In [1]: import numpy as np

In [2]: np.set_printoptions(precision=2, suppress=True, linewidth=200, floatmode="fixed")

In [3]: rd = lambda a: np.round(a, 2) + 0

In [4]: M = np.loadtxt("a.csv", delimiter=",")

In [5]: rd(M)
Out[5]: 
array([[ 0.34, -1.95,  1.61,  1.57],
       [-1.95,  1.43,  1.73,  0.43],
       [-2.18, -1.71, -0.86, -0.77],
       [ 0.57, -0.48,  1.64, -2.40]])

In [6]: rd(M @ M.T)
Out[6]: 
array([[9.00, 0.00, 0.00, 0.00],
       [0.00, 9.00, 0.00, 0.00],
       [0.00, 0.00, 9.00, 0.00],
       [0.00, 0.00, 0.00, 9.00]])

In [7]: rd(M.T @ M)
Out[7]: 
array([[9.00, 0.00, 0.00, 0.00],
       [0.00, 9.00, 0.00, 0.00],
       [0.00, 0.00, 9.00, 0.00],
       [0.00, 0.00, 0.00, 9.00]])

In [8]: rd(np.linalg.svd(M, compute_uv=False))
Out[8]: array([3.00, 3.00, 3.00, 3.00])

In [9]: rng = np.random.default_rng(464)

In [10]: idx = rng.permutation(4)

In [11]: idx
Out[11]: array([0, 2, 3, 1])

In [12]: M2 = M[idx][:, idx]

In [13]: rd(np.sort(np.abs(np.linalg.eigvals(M2))))
Out[13]: array([3.00, 3.00, 3.00, 3.00])

In [14]: rd(M2)
Out[14]: 
array([[ 0.34,  1.61,  1.57, -1.95],
       [-2.18, -0.86, -0.77, -1.71],
       [ 0.57,  1.64, -2.40, -0.48],
       [-1.95,  1.73,  0.43,  1.43]])

In [15]: P = np.triu(np.array([[2, 0, 2, 2], [2, 1, 2, 2], [1, 1, 2, 0], [0, 0, 0, 0]]), 1) + np.eye(4)

In [16]: M2 = P @ M @ np.linalg.inv(P)

In [17]: np.linalg.matrix_rank(M2)
Out[17]: np.int64(4)

In [18]: rd(np.linalg.det(M2))
Out[18]: np.float64(-81.0)

In [19]: rd(np.poly(M2))
Out[19]: array([  1.00,   1.49,   0.00, -13.39, -81.00])

In [20]: rd(np.trace(M2)), rd(np.trace(M))
Out[20]: (np.float64(-1.49), np.float64(-1.49))

In [21]: rd(M2)
Out[21]: 
array([[-2.87, -6.33, 21.57, 13.65],
       [-5.16, -2.96, 19.52, 10.34],
       [-2.18, -1.71,  6.92,  7.01],
       [ 0.57, -0.48,  1.45, -2.58]])

In [22]: def softmax(z):
    ...:     e = np.exp(z - z.max(axis=-1, keepdims=True))
    ...:     return e / e.sum(axis=-1, keepdims=True)
    ...: 

In [23]: rd(softmax(M).sum(axis=1))
Out[23]: array([1.00, 1.00, 1.00, 1.00])

In [24]: rd(softmax(M[2] + 5))
Out[24]: array([0.10, 0.15, 0.36, 0.39])

In [25]: rd(softmax(M[2]))
Out[25]: array([0.10, 0.15, 0.36, 0.39])

In [26]: rd(softmax(10 * M[2]))
Out[26]: array([0.00, 0.00, 0.28, 0.72])

In [27]: S = M @ M.T / np.sqrt(4)

In [28]: rd(softmax(S))
Out[28]: 
array([[0.97, 0.01, 0.01, 0.01],
       [0.01, 0.97, 0.01, 0.01],
       [0.01, 0.01, 0.97, 0.01],
       [0.01, 0.01, 0.01, 0.97]])

In [29]: rd(softmax(S + np.triu(np.full(S.shape, -np.inf), 1)))
Out[29]: 
array([[1.00, 0.00, 0.00, 0.00],
       [0.01, 0.99, 0.00, 0.00],
       [0.01, 0.01, 0.98, 0.00],
       [0.01, 0.01, 0.01, 0.97]])

In [30]: softmax(S).round(6).argmax(axis=1)
Out[30]: array([0, 1, 2, 3])

In [31]: u, r1 = M[0], M[3]

In [32]: rd(u @ u)
Out[32]: np.float64(9.0)

In [33]: pr = (u @ r1) / (u @ u) * u

In [34]: (r1 - pr) @ u
Out[34]: np.float64(0.0)

In [35]: rd(pr)
Out[35]: array([0.00, 0.00, 0.00, 0.00])

In [36]: rd(r1 - pr)
Out[36]: array([ 0.57, -0.48,  1.64, -2.40])

In [37]: feats = np.array([[-1, -1, -1, -1],
    ...:     [-1, -2, -2, -2],
    ...:     [-1, -2, -3, -3],
    ...:     [-1, -2, -3, -4]])

In [38]: idx = rng.permutation(4)

In [39]: idx
Out[39]: array([0, 2, 1, 3])

In [40]: M2 = feats[idx][:, idx]

In [41]: rd(np.sort(np.abs(np.linalg.eigvals(M2))))
Out[41]: array([0.28, 0.43, 1.00, 8.29])

In [42]: np.allclose(M2, feats)
Out[42]: False

In [43]: np.diag(M2)
Out[43]: array([-1, -3, -2, -4])

In [44]: data = np.load("sample10.npy")

In [45]: data
Out[45]: 
array([[2, 1, 1, 1, 2, 2, 0],
       [0, 0, 2, 3, 2, 0, 3],
       [0, 0, 3, 3, 0, 3, 2],
       [0, 0, 0, 3, 3, 2, 0],
       [0, 0, 0, 0, 3, 3, 0],
       [0, 0, 0, 0, 0, 0, 1],
       [0, 0, 0, 0, 0, 0, 2]])

In [46]: # triangular: eigenvalues sit on the diagonal

In [47]: rk = np.linalg.matrix_rank(data)

In [48]: rk
Out[48]: np.int64(6)

In [49]: null = np.linalg.svd(data)[2][rk:].T

In [50]: [int(np.linalg.matrix_rank(np.delete(data, i, axis=0))) for i in range(7)]
Out[50]: [5, 5, 5, 5, 5, 6, 6]

In [51]: np.linalg.matrix_rank(data.T @ data), np.linalg.matrix_rank(data @ data.T)
Out[51]: (np.int64(6), np.int64(6))

In [52]: null.shape
Out[52]: (7, 1)

In [53]: rd(np.sort(np.linalg.eigvals(data)))
Out[53]: array([0.00, 0.00, 2.00, 2.00, 3.00, 3.00, 3.00])

In [54]: data @ data
Out[54]: 
array([[ 4,  2,  7, 11, 15, 15,  7],
       [ 0,  0,  6, 15, 15, 18, 10],
       [ 0,  0,  9, 18,  9, 15, 13],
       [ 0,  0,  0,  9, 18, 15,  2],
       [ 0,  0,  0,  0,  9,  9,  3],
       [ 0,  0,  0,  0,  0,  0,  2],
       [ 0,  0,  0,  0,  0,  0,  4]])

In [55]: rd(np.linalg.norm(data, 2) / np.linalg.norm(data))
Out[55]: np.float64(0.8)

In [56]: np.argsort(-np.linalg.norm(data, axis=0).round(6), kind="stable")[:3]
Out[56]: array([3, 4, 5])

In [57]: np.linalg.cond(data) > 100
Out[57]: np.True_

In [58]: mat = np.array([[2.0, 0.3, -0.3, -0.6, 0.1, 0.0, -1.0, -1.5, -0.4],
    ...:     [-1.0, -0.2, -0.8, 1.5, -1.1, 0.8, 0.3, 1.9, -0.8],
    ...:     [-1.3, -2.2, 0.2, -0.2, -0.8, -0.7, 0.4, 0.8, 2.2],
    ...:     [-0.3, 0.4, 0.5, -0.7, 1.2, -0.5, -0.3, -1.7, -1.1],
    ...:     [1.7, 0.5, -0.4, 1.2, 1.4, -0.3, -0.7, -0.6, 0.0],
    ...:     [-1.5, 0.2, 0.1, -0.7, 1.2, -1.8, -1.5, -0.6, 0.2]])

In [59]: mat
Out[59]: 
array([[ 2.00,  0.30, -0.30, -0.60,  0.10,  0.00, -1.00, -1.50, -0.40],
       [-1.00, -0.20, -0.80,  1.50, -1.10,  0.80,  0.30,  1.90, -0.80],
       [-1.30, -2.20,  0.20, -0.20, -0.80, -0.70,  0.40,  0.80,  2.20],
       [-0.30,  0.40,  0.50, -0.70,  1.20, -0.50, -0.30, -1.70, -1.10],
       [ 1.70,  0.50, -0.40,  1.20,  1.40, -0.30, -0.70, -0.60,  0.00],
       [-1.50,  0.20,  0.10, -0.70,  1.20, -1.80, -1.50, -0.60,  0.20]])

In [60]: w1 = np.array([[1, 2, 2, 2, 2, 2],
    ...:     [0, 2, 2, 2, 2, 1],
    ...:     [2, 2, 3, 0, 1, 3],
    ...:     [3, 2, 1, 3, 3, 0],
    ...:     [2, 2, 3, 1, 3, 2],
    ...:     [3, 0, 2, 1, 1, 3],
    ...:     [3, 0, 0, 2, 3, 3],
    ...:     [2, 2, 2, 0, 1, 2],
    ...:     [2, 3, 0, 0, 3, 1]])

In [61]: c = np.array([3, 1, 1, 3, -1, 1])

In [62]: act = np.maximum(mat @ w1 + c, 0)

In [63]: (act > 0).astype(int)
Out[63]: 
array([[0, 0, 1, 1, 0, 0],
       [1, 0, 0, 1, 0, 1],
       [1, 1, 0, 0, 0, 0],
       [0, 0, 1, 1, 0, 0],
       [1, 1, 1, 1, 1, 1],
       [0, 0, 0, 0, 0, 0]])

In [64]: basis = np.array([[2, 1], [0, 2], [1, 3], [1, 3], [0, 2], [0, 3]])

In [65]: (act @ basis).round(6).argmax(axis=1)
Out[65]: array([1, 1, 0, 1, 1, 0])

In [66]: w1 @ basis
Out[66]: 
array([[ 6, 27],
       [ 4, 23],
       [ 7, 26],
       [10, 25],
       [ 8, 30],
       [ 9, 23],
       [ 8, 24],
       [ 6, 20],
       [ 4, 17]])

In [67]: mat[4] @ mat[3]
Out[67]: np.float64(1.71)

In [68]: rd(np.linalg.norm(mat, "nuc"))
Out[68]: np.float64(16.05)

In [69]: np.linalg.norm(mat, axis=1).argmax()
Out[69]: np.int64(2)

In [70]: rd(np.linalg.norm(mat, 2))
Out[70]: np.float64(5.15)

In [71]: rd(np.linalg.norm(mat[4] - mat[3]))
Out[71]: np.float64(3.33)

In [72]: E = np.load("dump.npy")

In [73]: E
Out[73]: 
array([[-9, -3, -2,  2,  3, -2],
       [ 0,  0,  0, -1, -1, -2],
       [-3, -1, -3,  5,  4,  4],
       [ 9,  3,  3,  0,  1,  4]])

In [74]: U, s, Vh = np.linalg.svd(E, full_matrices=False)

In [75]: rd(np.sqrt((s ** 2).sum())), rd(np.linalg.norm(E))
Out[75]: (np.float64(17.58), np.float64(17.58))

In [76]: rd(np.abs(Vh[0]))
Out[76]: array([0.86, 0.29, 0.28, 0.19, 0.17, 0.18])

In [77]: M2 = E + rng.integers(-2, 3, (4, 2)) @ rng.integers(-2, 3, (2, 6))

In [78]: M2
Out[78]: 
array([[-14,  -5,  -7,   8,   7,   0],
       [ -5,  -2,  -5,   5,   3,   0],
       [ -5,  -1,  -5,   9,   8,   4],
       [ 13,   5,   7,  -4,  -1,   2]])

In [79]: np.linalg.matrix_rank(M2 - E, tol=1e-8)
Out[79]: np.int64(2)

In [80]: np.abs(M2 - E).sum(axis=1)
Out[80]: array([24, 24, 12, 18])

In [81]: rd(softmax(E[3]))
Out[81]: array([0.99, 0.00, 0.00, 0.00, 0.00, 0.01])

In [82]: rd(softmax(E).sum(axis=1))
Out[82]: array([1.00, 1.00, 1.00, 1.00])

In [83]: S = E @ E.T / np.sqrt(6)

In [84]: rd(softmax(S)[3] @ E)
Out[84]: array([9.00, 3.00, 3.00, 0.00, 1.00, 4.00])

In [85]: softmax(S).round(6).argmax(axis=1)
Out[85]: array([0, 1, 2, 3])

In [86]: rd(softmax(S))
Out[86]: 
array([[1.00, 0.00, 0.00, 0.00],
       [0.05, 0.94, 0.00, 0.00],
       [0.00, 0.00, 1.00, 0.00],
       [0.00, 0.00, 0.00, 1.00]])

In [87]: rd(softmax(S + np.triu(np.full(S.shape, -np.inf), 1)))
Out[87]: 
array([[1.00, 0.00, 0.00, 0.00],
       [0.05, 0.95, 0.00, 0.00],
       [0.00, 0.00, 1.00, 0.00],
       [0.00, 0.00, 0.00, 1.00]])

In [88]: J = np.load("data.npy")

In [89]: rd(J)
Out[89]: 
array([[-1.96,  0.56,  1.49,  3.10],
       [-0.24, -2.31,  3.03, -1.19],
       [-2.20, -2.58, -2.11,  0.10],
       [ 2.69, -1.91, -0.37,  2.23]])

In [90]: idx = rng.permutation(4)

In [91]: M2 = J[:, idx] * rng.choice([-1, 1], 4)

In [92]: rd(M2)
Out[92]: 
array([[ 1.49,  3.10,  1.96,  0.56],
       [ 3.03, -1.19,  0.24, -2.31],
       [-2.11,  0.10,  2.20, -2.58],
       [-0.37,  2.23, -2.69, -1.91]])

In [93]: U, _, Vh = np.linalg.svd(J.T @ M2)

In [94]: rd(np.linalg.lstsq(J, M2)[0])
Out[94]: 
array([[ 0.00,  0.00, -1.00,  0.00],
       [ 0.00,  0.00,  0.00,  1.00],
       [ 1.00,  0.00,  0.00,  0.00],
       [ 0.00,  1.00,  0.00,  0.00]])

In [95]: rd(U @ Vh)
Out[95]: 
array([[ 0.00,  0.00, -1.00,  0.00],
       [ 0.00,  0.00,  0.00,  1.00],
       [ 1.00,  0.00,  0.00,  0.00],
       [ 0.00,  1.00,  0.00,  0.00]])

In [96]: idx
Out[96]: array([2, 3, 0, 1])

In [97]: u = np.array([-2, -2])

In [98]: rd(np.cross(M2[0, :3], M2[1, :3]))
Out[98]: array([  3.10,   5.56, -11.17])

In [99]: rd(np.correlate(M2[0], M2[1], "full"))
Out[99]: array([-3.46, -6.81, -5.56,  0.00,  7.19,  5.26,  1.70])

In [100]: X = np.load("run5.npy")

In [101]: X
Out[101]: 
array([[ 0,  0,  1,  0,  0,  0,  3],
       [ 1,  0,  1,  0,  0,  3, 11],
       [ 0,  0,  1,  0,  0,  0,  0],
       [ 0,  0,  1,  0,  0,  2,  9],
       [ 0,  0,  1,  0,  0,  1,  7],
       [ 1,  0,  1,  0,  0,  3, 11],
       [ 0,  0,  1,  0,  0,  0,  0],
       [ 0,  0,  1,  0,  0,  0,  0],
       [ 0,  0,  1,  0,  0,  0,  1],
       [ 0,  0,  1,  0,  0,  0,  5],
       [ 0,  0,  1,  0,  0,  0,  3],
       [ 2,  0,  1,  0,  0,  4, 13],
       [ 0,  0,  1,  0,  0,  1,  7],
       [ 2,  0,  1,  0,  0,  4, 13],
       [ 1,  0,  1,  0,  0,  3, 11],
       [ 0,  0,  1,  0,  0,  0,  0],
       [ 1,  0,  1,  0,  0,  3, 11],
       [ 2,  0,  1,  0,  0,  4, 13],
       [ 2,  0,  1,  0,  0,  4, 13],
       [ 0,  0,  1,  0,  0,  0,  0],
       [ 0,  0,  1,  0,  0,  0,  5],
       [ 0,  0,  1,  0,  0,  2,  9],
       [ 0,  0,  1,  0,  0,  0,  0]])

In [102]: # column 6 is much longer than the rest

In [103]: G = X.T @ X

In [104]: np.allclose(G, G.T)
Out[104]: True

In [105]: rd(np.linalg.eigvalsh(G)[::-1])
Out[105]: array([1620.63,   14.94,    5.32,    1.11,    0.00,    0.00,    0.00])

In [106]: (X @ X.T).shape
Out[106]: (23, 23)

In [107]: np.abs(np.diag(np.linalg.qr(X)[1])) > 1e-9
Out[107]: array([ True, False,  True, False, False,  True,  True])

In [108]: try:
     ...:     np.linalg.inv(X)
     ...: except np.linalg.LinAlgError as e:
     ...:     print("failed:", e)
     ...: 
failed: Last 2 dimensions of the array must be square

In [109]: rk = np.linalg.matrix_rank(X)

In [110]: rk
Out[110]: np.int64(4)

In [111]: null = np.linalg.svd(X)[2][rk:].T

In [112]: np.allclose(X @ null, 0)
Out[112]: True

In [113]: [int(np.linalg.matrix_rank(X[:i])) for i in range(1, len(X) + 1)]
Out[113]: [1, 2, 3, 4, 4, 4, 4, 4, 4, 4, 4, 4, 4, 4, 4, 4, 4, 4, 4, 4, 4, 4, 4]

In [114]: [int(np.linalg.matrix_rank(np.delete(X, i, axis=0))) for i in range(23)]
Out[114]: [4, 4, 4, 4, 4, 4, 4, 4, 4, 4, 4, 4, 4, 4, 4, 4, 4, 4, 4, 4, 4, 4, 4]

In [115]: np.linalg.matrix_rank(X.T @ X), np.linalg.matrix_rank(X @ X.T)
Out[115]: (np.int64(4), np.int64(4))

In [116]: [int(np.linalg.matrix_rank(X[:, :j + 1])) for j in range(7)]
Out[116]: [1, 1, 2, 2, 2, 3, 4]

In [117]: rd(null @ null.T)
Out[117]: 
array([[0.00, 0.00, 0.00, 0.00, 0.00, 0.00, 0.00],
       [0.00, 1.00, 0.00, 0.00, 0.00, 0.00, 0.00],
       [0.00, 0.00, 0.00, 0.00, 0.00, 0.00, 0.00],
       [0.00, 0.00, 0.00, 1.00, 0.00, 0.00, 0.00],
       [0.00, 0.00, 0.00, 0.00, 1.00, 0.00, 0.00],
       [0.00, 0.00, 0.00, 0.00, 0.00, 0.00, 0.00],
       [0.00, 0.00, 0.00, 0.00, 0.00, 0.00, 0.00]])
